% python3 -q
>>> import numpy as np
>>> np.set_printoptions(suppress=True, linewidth=120)
>>> K = np.load("layer7.npy")
>>> print(K)
[[  1  -1   1  -1]
 [  1   0   0   0]
 [  1   1   1   1]
 [  1   2   4   8]
 [  1   3   9  27]
 [  1   4  16  64]
 [  1   5  25 125]
 [  1   6  36 216]
 [  1   7  49 343]
 [  1   8  64 512]]
>>> P = K @ np.linalg.solve(K.T @ K, K.T)
>>> print(np.round(np.diag(P), 2))
[0.82 0.3  0.33 0.31 0.24 0.24 0.31 0.33 0.3  0.82]
>>> print(np.round(np.linalg.eigvalsh(P), 2) + 0)
[0. 0. 0. 0. 0. 0. 1. 1. 1. 1.]
>>> print(np.allclose(P @ P, P))
True
>>> print(np.round(P @ K[:, 0], 2))
[1. 1. 1. 1. 1. 1. 1. 1. 1. 1.]
>>> gram = K.T @ K
>>> print(np.round(np.linalg.eigvalsh(gram)[::-1], 2))
[455683.75    262.52      3.67      3.06]
>>> print(np.allclose(gram, gram.T))
True
>>> print([round(float(x), 2) for x in np.linalg.svd(K, compute_uv=False)[:3]])
[675.04, 16.2, 1.92]
>>> print(np.argsort(-np.linalg.norm(K, axis=0).round(6), kind="stable")[:3])
[3 2 1]
>>> print(np.linalg.matrix_rank(K, rtol=0.1))
1
>>> print(np.round(np.abs(np.linalg.svd(K)[2][-1]), 2))
[0.77 0.62 0.13 0.01]
>>> x0 = np.array([-4, 3, 2, -5])
>>> print(np.einsum("ij,j->i", K, x0))
[    0    -4    -4   -30  -112  -280  -564  -994 -1600 -2412]
>>> print(K @ np.ones(4))
[  0.   1.   4.  15.  40.  85. 156. 259. 400. 585.]
>>> print((K @ x0).argmax())
0
>>> print(K * x0)
[[   -4    -3     2     5]
 [   -4     0     0     0]
 [   -4     3     2    -5]
 [   -4     6     8   -40]
 [   -4     9    18  -135]
 [   -4    12    32  -320]
 [   -4    15    50  -625]
 [   -4    18    72 -1080]
 [   -4    21    98 -1715]
 [   -4    24   128 -2560]]
>>> T = np.stack([K, 2 * K, K[::-1]])
>>> print(np.round(np.linalg.norm(T, axis=(1, 2)), 2))
[ 675.24 1350.49  675.24]
>>> print(T.shape)
(3, 10, 4)
>>> print(T.sum(axis=0))
[[   4    5   67  509]
 [   4    7   49  343]
 [   4    9   39  219]
 [   4   11   37  149]
 [   4   13   43  145]
 [   4   15   57  219]
 [   4   17   79  383]
 [   4   19  109  649]
 [   4   21  147 1029]
 [   4   23  193 1535]]
>>> print(np.linalg.matrix_rank(T.reshape(3, -1)))
2
>>> F = np.load("sample11.npy")
>>> print(F)
[[3 0 0 2 2 2 2 2 0]
 [0 3 0 0 2 2 2 2 2]
 [0 0 3 0 0 2 2 2 2]
 [2 0 0 3 0 0 2 2 2]
 [2 2 0 0 3 0 0 2 2]
 [2 2 2 0 0 3 0 0 2]
 [2 2 2 2 0 0 3 0 0]
 [2 2 2 2 2 0 0 3 0]
 [0 2 2 2 2 2 0 0 3]]
>>> print(np.all(np.linalg.eigvalsh(F) > 0))
False
>>> print([round(float(np.linalg.det(F[:i, :i])), 2) + 0 for i in range(1, 10)])
[3.0, 9.0, 27.0, 45.0, -33.0, -559.0, -957.0, 5589.0, 83619.0]
>>> left, sigma = np.linalg.svd(F)
Traceback (most recent call last):
  File "<python-input-30>", line 1, in <module>
    left, sigma = np.linalg.svd(F)
    ^^^^^^^^^^^
ValueError: too many values to unpack (expected 2)
>>> left, sigma, Vh = np.linalg.svd(F, full_matrices=False)
>>> print(sigma.round(2))
[11.97  5.47  4.73  3.47  3.    3.    3.    2.08  1.38]
>>> print(np.round(sigma / sigma[0], 2))
[1.   0.46 0.4  0.29 0.25 0.25 0.25 0.17 0.12]
>>> print((sigma > 1e-8).sum())
9
>>> print(np.abs(left[:, 0]).round(6).argmax())
1
>>> print(left.shape, sigma.shape, Vh.shape)
(9, 9) (9,) (9, 9)
>>> x0 = np.array([2, 0, -2, 3, -1, -2, -1, 1, -1])
>>> rhs = F @ x0
>>> print(rhs)
[  6  -8 -12  11   1  -8   3   7  -7]
>>> print(np.round(np.linalg.solve(F.T, F[5]), 2) + 0)
[0. 0. 0. 0. 0. 1. 0. 0. 0.]
>>> ev, V = np.linalg.eigh(F)
>>> print(np.round(np.abs(V[:, -1]), 2))
[0.36 0.37 0.3  0.31 0.32 0.31 0.3  0.37 0.36]
>>> print(np.abs(V[:, -1]).round(6).argmax())
1
>>> print(np.unique(ev.round(6) + 0, return_counts=True)[1])
[1 1 1 3 1 1 1]
>>> print(np.round(np.linalg.eigvalsh(F + -3 * np.eye(9)), 2) + 0)
[-6.47 -5.08 -1.62  0.    0.    0.    1.73  2.47  8.97]
>>> print(np.round(V.T @ F @ V, 2) + 0)
[[-3.47  0.    0.    0.    0.    0.    0.    0.    0.  ]
 [ 0.   -2.08  0.    0.    0.    0.    0.    0.    0.  ]
 [ 0.    0.    1.38  0.    0.    0.    0.    0.    0.  ]
 [ 0.    0.    0.    3.    0.    0.    0.    0.    0.  ]
 [ 0.    0.    0.    0.    3.    0.    0.    0.    0.  ]
 [ 0.    0.    0.    0.    0.    3.    0.    0.    0.  ]
 [ 0.    0.    0.    0.    0.    0.    4.73  0.    0.  ]
 [ 0.    0.    0.    0.    0.    0.    0.    5.47  0.  ]
 [ 0.    0.    0.    0.    0.    0.    0.    0.   11.97]]
>>> print(round(float(ev.sum()), 2), np.trace(F))
27.0 27
